% ipython --no-banner

In [1]: import numpy as np

In [2]: import numpy.linalg as la

In [3]: np.set_printoptions(precision=1, suppress=True, linewidth=160, floatmode="fixed")

In [4]: def rd(a):
   ...:     return np.round(a, 1) + 0
   ...: 

In [5]: M2 = np.array([[-3, 1, -1],
   ...:     [4, -5, 3],
   ...:     [1, 1, 4],
   ...:     [4, 2, 3],
   ...:     [-1, -5, -3],
   ...:     [-4, -1, 4]])

In [6]: C = np.array([[2, -4, 1, -3, -3, -4, -5, 1],
   ...:     [5, -1, 4, 2, -4, 3, 0, 0],
   ...:     [0, 2, -4, 2, -4, -3, -1, 3]])

In [7]: feats = M2 @ C

In [8]: feats
Out[8]: 
array([[ -1,   9,   5,   9,   9,  18,  16,  -6],
       [-17,  -5, -28, -16,  -4, -40, -23,  13],
       [  7,   3, -11,   7, -23, -13,  -9,  13],
       [ 18, -12,   0,  -2, -32, -19, -23,  13],
       [-27,   3,  -9, -13,  35,  -2,   8, -10],
       [-13,  25, -24,  18,   0,   1,  16,   8]])

In [9]: left, s, vt = la.svd(feats)

In [10]: rd(s)
Out[10]: array([81.2, 62.8, 46.3,  0.0,  0.0,  0.0])

In [11]: np.argmax(s[:-1] / (s[1:] + 1e-6)) + 1
Out[11]: np.int64(3)

In [12]: M2 = left[:, :3] @ np.diag(s[:3]) @ vt[:3]

In [13]: la.matrix_rank(M2)
Out[13]: np.int64(3)

In [14]: rd(M2)
Out[14]: 
array([[ -1.0,   9.0,   5.0,   9.0,   9.0,  18.0,  16.0,  -6.0],
       [-17.0,  -5.0, -28.0, -16.0,  -4.0, -40.0, -23.0,  13.0],
       [  7.0,   3.0, -11.0,   7.0, -23.0, -13.0,  -9.0,  13.0],
       [ 18.0, -12.0,   0.0,  -2.0, -32.0, -19.0, -23.0,  13.0],
       [-27.0,   3.0,  -9.0, -13.0,  35.0,  -2.0,   8.0, -10.0],
       [-13.0,  25.0, -24.0,  18.0,   0.0,   1.0,  16.0,   8.0]])

In [15]: rd(np.abs(feats - M2).max())
Out[15]: np.float64(0.0)

In [16]: rd(la.norm(feats - M2) / la.norm(feats))
Out[16]: np.float64(0.0)

In [17]: T = np.stack([feats, -3 * feats, feats[::-1]])

In [18]: la.matrix_rank(T.reshape(3, -1))
Out[18]: np.int64(2)

In [19]: T.sum(axis=0)
Out[19]: 
array([[-11,   7, -34,   0, -18, -35, -16,  20],
       [  7,  13,  47,  19,  43,  78,  54, -36],
       [  4, -18,  22, -16,  14,   7,  -5, -13],
       [-29,  27, -11,  11,  41,  25,  37, -13],
       [ 37, -11, -10,  10, -74, -36, -39,  33],
       [ 25, -41,  53, -27,   9,  16, -16, -22]])

In [20]: T.shape
Out[20]: (3, 6, 8)

In [21]: rd(feats @ la.pinv(feats) @ feats)
Out[21]: 
array([[ -1.0,   9.0,   5.0,   9.0,   9.0,  18.0,  16.0,  -6.0],
       [-17.0,  -5.0, -28.0, -16.0,  -4.0, -40.0, -23.0,  13.0],
       [  7.0,   3.0, -11.0,   7.0, -23.0, -13.0,  -9.0,  13.0],
       [ 18.0, -12.0,   0.0,  -2.0, -32.0, -19.0, -23.0,  13.0],
       [-27.0,   3.0,  -9.0, -13.0,  35.0,  -2.0,   8.0, -10.0],
       [-13.0,  25.0, -24.0,  18.0,   0.0,   1.0,  16.0,   8.0]])

In [22]: rd(np.trace(la.pinv(feats) @ feats))
Out[22]: np.float64(3.0)

In [23]: np.allclose(feats[:-1].T @ la.lstsq(feats[:-1].T, feats[-1])[0], feats[-1])
Out[23]: True

In [24]: la.lstsq(feats[:-1].T, feats[-1])[2]
Out[24]: np.int32(3)
